$ ipython --no-banner

In [1]: import numpy as np

In [2]: import numpy.linalg as la

In [3]: np.set_printoptions(precision=2, suppress=True, linewidth=160)

In [4]: A = np.array([[1, -1, 1, -1, -1, 1, -1, 1],
   ...:     [1, 1, 1, 1, 1, 1, 1, 1],
   ...:     [1, 1, -1, -1, -1, -1, 1, 1],
   ...:     [1, 1, -1, -1, 1, 1, -1, -1],
   ...:     [1, 1, 1, 1, -1, -1, -1, -1],
   ...:     [1, -1, -1, 1, -1, 1, 1, -1]])

In [5]: A
Out[5]: 
array([[ 1, -1,  1, -1, -1,  1, -1,  1],
       [ 1,  1,  1,  1,  1,  1,  1,  1],
       [ 1,  1, -1, -1, -1, -1,  1,  1],
       [ 1,  1, -1, -1,  1,  1, -1, -1],
       [ 1,  1,  1,  1, -1, -1, -1, -1],
       [ 1, -1, -1,  1, -1,  1,  1, -1]])

In [6]: u = np.array([0, -6])

In [7]: np.polyval(u, A[0])
Out[7]: array([-6, -6, -6, -6, -6, -6, -6, -6])

In [8]: np.convolve(A[0], u)
Out[8]: array([ 0, -6,  6, -6,  6,  6, -6,  6, -6])

In [9]: np.cross(A[0, :3], A[1, :3])
Out[9]: array([-2,  0,  2])

In [10]: gram = A.T @ A

In [11]: np.trace(gram), (A ** 2).sum()
Out[11]: (np.int64(48), np.int64(48))

In [12]: np.round(la.eigvalsh(gram)[::-1], 2) + 0
Out[12]: array([8., 8., 8., 8., 8., 8., 0., 0.])

In [13]: M2 = A[0, 0] * A[1:] - np.outer(A[1:, 0], A[0])

In [14]: M2
Out[14]: 
array([[ 0,  2,  0,  2,  2,  0,  2,  0],
       [ 0,  2, -2,  0,  0, -2,  2,  0],
       [ 0,  2, -2,  0,  2,  0,  0, -2],
       [ 0,  2,  0,  2,  0, -2,  0, -2],
       [ 0,  0, -2,  2,  0,  0,  2, -2]])

In [15]: la.matrix_rank(M2), la.matrix_rank(A)
Out[15]: (np.int64(5), np.int64(6))

In [16]: np.flatnonzero(~M2.round(6).any(axis=1))
Out[16]: array([], dtype=int64)
